In [1]: import numpy as np

In [2]: import numpy.linalg as la

In [3]: np.set_printoptions(precision=1, suppress=True, linewidth=100)

In [4]: E = np.load("out11.npy")

In [5]: E
Out[5]: 
array([[-3,  1,  0],
       [ 1,  1,  2],
       [ 0,  3,  3],
       [-2,  3,  3],
       [-3,  1,  0],
       [-1,  1,  1]])

In [6]: # rows 0 and 4 are equal

In [7]: proj = E @ la.solve(E.T @ E, E.T)

In [8]: np.round((np.eye(6) - proj) @ E, 1) + 0
Out[8]: 
array([[0., 0., 0.],
       [0., 0., 0.],
       [0., 0., 0.],
       [0., 0., 0.],
       [0., 0., 0.],
       [0., 0., 0.]])

In [9]: x = np.array([-1, -3, 2])

In [10]: y = E @ x

In [11]: np.round(la.pinv(E) @ E, 1) + 0
Out[11]: 
array([[1., 0., 0.],
       [0., 1., 0.],
       [0., 0., 1.]])

In [12]: la.solve(E.T @ E, E.T @ y)
Out[12]: array([-1., -3.,  2.])

In [13]: rng = np.random.default_rng(47513)

In [14]: y = y + 0.3 * rng.normal(size=6)

In [15]: y
Out[15]: array([ 0.1, -0.1, -3.3, -0.6, -0.2, -0.1])

In [16]: b, *_ = la.lstsq(E, y)

In [17]: np.round(E.T @ (y - E @ b), 1) + 0
Out[17]: array([0., 0., 0.])

In [18]: np.round(la.norm(y - E @ b), 1)
Out[18]: np.float64(0.5)

In [19]: b
Out[19]: array([-1.2, -3.4,  2.4])

In [20]: b.round()
Out[20]: array([-1., -3.,  2.])

In [21]: W = np.array([[2, 0], [2, 3], [1, 0]])

In [22]: b = np.array([0, 2])

In [23]: hid = np.maximum(E @ W + b, 0)

In [24]: la.matrix_rank(hid)
Out[24]: np.int64(2)

In [25]: hid
Out[25]: 
array([[ 0,  5],
       [ 6,  5],
       [ 9, 11],
       [ 5, 11],
       [ 0,  5],
       [ 1,  5]])

In [26]: (hid > 0).mean(axis=0)
Out[26]: array([0.7, 1. ])

In [27]: (hid > 0).astype(int)
Out[27]: 
array([[0, 1],
       [1, 1],
       [1, 1],
       [1, 1],
       [0, 1],
       [1, 1]])

In [28]: Z = np.array([[2, 2, 2], [0, -2, -1]])

In [29]: hid @ Z
Out[29]: 
array([[  0, -10,  -5],
       [ 12,   2,   7],
       [ 18,  -4,   7],
       [ 10, -12,  -1],
       [  0, -10,  -5],
       [  2,  -8,  -3]])

In [30]: W @ Z
Out[30]: 
array([[ 4,  4,  4],
       [ 4, -2,  1],
       [ 2,  2,  2]])

In [31]: (hid @ Z).round(6).argmax(axis=1)
Out[31]: array([0, 0, 0, 0, 0, 0])

In [32]: la.svd(E, compute_uv=False)
Out[32]: array([7. , 4.4, 0.5])

In [33]: E.shape
Out[33]: (6, 3)

In [34]: E - E[0]
Out[34]: 
array([[0, 0, 0],
       [4, 0, 2],
       [3, 2, 3],
       [1, 2, 3],
       [0, 0, 0],
       [2, 0, 1]])

In [35]: Q, evecs = la.qr(E[:, :1])[0], la.qr(E[:, 1:])[0]

In [36]: s = la.svd(Q.T @ evecs, compute_uv=False)

In [37]: np.degrees(np.arccos(s.clip(0, 1)))
Out[37]: array([22.])

In [38]: feats = np.load("run12.npy")

In [39]: feats
Out[39]: 
array([[10,  6,  8, 10,  9],
       [ 6, 10,  8,  6, 11],
       [ 8,  8,  8,  8, 10],
       [10,  6,  8, 10,  9],
       [ 9, 11, 10,  9, 13]])

In [40]: la.matrix_rank(feats, rtol=0.1)
Out[40]: np.int64(2)

In [41]: [round(float(x), 1) for x in la.svd(feats, compute_uv=False)[:3]]
Out[41]: [44.6, 6.4, 0.0]

In [42]: round(float(la.norm(feats, 2) / la.norm(feats)), 1)
Out[42]: 1.0

In [43]: t = np.radians(15)

In [44]: R = np.eye(5)

In [45]: R[0, 0] = R[1, 1] = np.cos(t)

In [46]: R[0, 1], R[1, 0] = -np.sin(t), np.sin(t)

In [47]: R
Out[47]: 
array([[ 1. , -0.3,  0. ,  0. ,  0. ],
       [ 0.3,  1. ,  0. ,  0. ,  0. ],
       [ 0. ,  0. ,  1. ,  0. ,  0. ],
       [ 0. ,  0. ,  0. ,  1. ,  0. ],
       [ 0. ,  0. ,  0. ,  0. ,  1. ]])

In [48]: M2 = feats @ R.T

In [49]: np.abs(M2 - feats).max(axis=0)
Out[49]: array([3.2, 2.4, 0. , 0. , 0. ])

In [50]: np.allclose(la.norm(feats, axis=1), la.norm(M2, axis=1))
Out[50]: True
